$ ipython --no-banner

In [1]: import numpy as np

In [2]: from numpy import linalg as LA

In [3]: np.set_printoptions(precision=3, suppress=True, linewidth=140, legacy="1.25")

In [4]: def rnd(a):
   ...:     return np.round(a, 3) + 0
   ...: 

In [5]: feats = np.load("out4.npy")

In [6]: rnd(feats)
Out[6]: 
array([[0.25 , 0.   , 0.25 , 0.   , 0.   , 0.25 , 0.25 ],
       [0.333, 0.333, 0.   , 0.333, 0.   , 0.   , 0.   ],
       [0.2  , 0.   , 0.4  , 0.2  , 0.2  , 0.   , 0.   ],
       [0.2  , 0.   , 0.2  , 0.2  , 0.   , 0.2  , 0.2  ],
       [0.   , 0.   , 0.   , 0.   , 1.   , 0.   , 0.   ],
       [0.2  , 0.2  , 0.   , 0.   , 0.2  , 0.2  , 0.2  ],
       [0.   , 0.   , 0.   , 0.   , 0.333, 0.   , 0.667]])

In [7]: rng = np.random.default_rng(21)

In [8]: lab = rng.permutation(7)

In [9]: print(lab)
[0 4 1 5 3 6 2]

In [10]: A2 = feats[lab][:, lab]

In [11]: rnd(LA.det(A2)), rnd(LA.det(feats[lab]))
Out[11]: (0.0, 0.0)

In [12]: np.allclose(A2, feats)
Out[12]: False

In [13]: rnd(A2)
Out[13]: 
array([[0.25 , 0.   , 0.   , 0.25 , 0.   , 0.25 , 0.25 ],
       [0.   , 1.   , 0.   , 0.   , 0.   , 0.   , 0.   ],
       [0.333, 0.   , 0.333, 0.   , 0.333, 0.   , 0.   ],
       [0.2  , 0.2  , 0.2  , 0.2  , 0.   , 0.2  , 0.   ],
       [0.2  , 0.   , 0.   , 0.2  , 0.2  , 0.2  , 0.2  ],
       [0.   , 0.333, 0.   , 0.   , 0.   , 0.667, 0.   ],
       [0.2  , 0.2  , 0.   , 0.   , 0.2  , 0.   , 0.4  ]])

In [14]: print(rnd(np.sort(np.abs(LA.eigvals(A2)))))
[0.067 0.186 0.186 0.377 0.667 0.765 1.   ]

In [15]: t = np.radians(90)

In [16]: r_ = np.eye(7)

In [17]: r_[5, 5] = r_[2, 2] = np.cos(t)

In [18]: r_[5, 2], r_[2, 5] = -np.sin(t), np.sin(t)

In [19]: print(rnd(r_))
[[ 1.  0.  0.  0.  0.  0.  0.]
 [ 0.  1.  0.  0.  0.  0.  0.]
 [ 0.  0.  0.  0.  0.  1.  0.]
 [ 0.  0.  0.  1.  0.  0.  0.]
 [ 0.  0.  0.  0.  1.  0.  0.]
 [ 0.  0. -1.  0.  0.  0.  0.]
 [ 0.  0.  0.  0.  0.  0.  1.]]

In [20]: A2 = feats @ r_.T

In [21]: np.allclose(LA.norm(feats, axis=1), LA.norm(A2, axis=1))
Out[21]: True

In [22]: rnd(LA.svd(feats, compute_uv=False)), rnd(LA.svd(A2, compute_uv=False))
Out[22]: 
(array([1.163, 0.853, 0.648, 0.456, 0.306, 0.128, 0.039]),
 array([1.163, 0.853, 0.648, 0.456, 0.306, 0.128, 0.039]))

In [23]: np.abs(A2 - feats).max(axis=0)
Out[23]: array([0. , 0. , 0.4, 0. , 0. , 0.5, 0. ])

In [24]: M = np.load("layer0.npy")

In [25]: M
Out[25]: 
array([[-1,  0,  1, -1],
       [ 0, -1,  0,  0],
       [ 0,  0, -2,  0],
       [-1,  0,  2,  0]])

In [26]: w, V = LA.eig(M)

In [27]: rnd(np.sort(LA.eigvals(LA.inv(M))))
Out[27]: array([-1.   , -0.618, -0.5  ,  1.618])

In [28]: rnd(np.sort(LA.eigvals(M @ M)))
Out[28]: array([0.382, 1.   , 2.618, 4.   ])

In [29]: rnd(np.prod(w))
Out[29]: -2.0

In [30]: rnd(np.sort(LA.eigvals(M.T)))
Out[30]: array([-2.   , -1.618, -1.   ,  0.618])

In [31]: (M != 0).astype(int)
Out[31]: 
array([[1, 0, 1, 1],
       [0, 1, 0, 0],
       [0, 0, 1, 0],
       [1, 0, 1, 0]])

In [32]: rnd(LA.det(M))
Out[32]: -2.0

In [33]: t = np.radians(15)

In [34]: r_ = np.eye(4)

In [35]: r_[0, 0] = r_[1, 1] = np.cos(t)

In [36]: r_[0, 1], r_[1, 0] = -np.sin(t), np.sin(t)

In [37]: print(rnd(r_))
[[ 0.966 -0.259  0.     0.   ]
 [ 0.259  0.966  0.     0.   ]
 [ 0.     0.     1.     0.   ]
 [ 0.     0.     0.     1.   ]]

In [38]: A2 = M @ r_.T

In [39]: print(np.allclose(M @ M.T, A2 @ A2.T))
True

In [40]: rnd(LA.svd(M, compute_uv=False)), rnd(LA.svd(A2, compute_uv=False))
Out[40]: (array([3.208, 1.201, 1.   , 0.519]), array([3.208, 1.201, 1.   , 0.519]))

In [41]: np.allclose(LA.norm(M, axis=1), LA.norm(A2, axis=1))
Out[41]: True

In [42]: rnd(A2)
Out[42]: 
array([[-0.966, -0.259,  1.   , -1.   ],
       [ 0.259, -0.966,  0.   ,  0.   ],
       [ 0.   ,  0.   , -2.   ,  0.   ],
       [-0.966, -0.259,  2.   ,  0.   ]])
